$ python3 -q
>>> import numpy as np
>>> import numpy.linalg as la
>>> np.set_printoptions(suppress=True, linewidth=200)
>>> mat = np.load("sample1.npy")
>>> print(mat)
[[5. 1. 1. 1.]
 [1. 5. 1. 1.]
 [1. 1. 5. 1.]
 [1. 1. 1. 5.]]
>>> # equal to its transpose
>>> ev, vecs = la.eigh(mat)
>>> print(np.round(la.eigvalsh(mat + 2 * np.eye(4)), 2))
[ 6.  6.  6. 10.]
>>> print(round(float(ev.sum()), 2), np.trace(mat))
20.0 20.0
>>> print(np.abs(vecs[:, -1]).round(6).argmax())
0
>>> print(ev.round(2))
[4. 4. 4. 8.]
>>> print(np.round(np.abs(vecs[:, -1]), 2))
[0.5 0.5 0.5 0.5]
>>> print(np.round(vecs.T @ mat @ vecs, 2) + 0)
[[4. 0. 0. 0.]
 [0. 4. 0. 0.]
 [0. 0. 4. 0.]
 [0. 0. 0. 8.]]
>>> rng = np.random.default_rng(20136)
>>> other = mat + rng.integers(-2, 3, (4, 1)) @ rng.integers(-2, 3, (1, 4))
>>> print(other)
[[ 5.  1.  1.  1.]
 [ 1.  5.  0.  0.]
 [ 1.  1.  3. -1.]
 [ 1.  1. -1.  3.]]
>>> print(la.matrix_rank(other - mat, tol=1e-8))
1
>>> print(np.abs(other - mat).sum(axis=1))
[0. 2. 4. 4.]
>>> print(np.round(la.svd(other - mat, compute_uv=False), 2) + 0)
[4.24 0.   0.   0.  ]
>>> arr = np.load("x.npy")
>>> print(arr)
[[-2.  1.  1.]
 [ 0.  0.  2.]
 [ 0.  2.  0.]]
>>> T = np.stack([arr, -3 * arr, arr[::-1]])
>>> print((T @ arr.T).shape)
(3, 3, 3)
>>> print(T.shape)
(3, 3, 3)
>>> print(np.round(la.det(T), 2))
[   8. -216.   -8.]
>>> print(la.matrix_rank(T))
[3 3 3]
>>> print(la.matrix_rank(T.reshape(3, -1)))
2
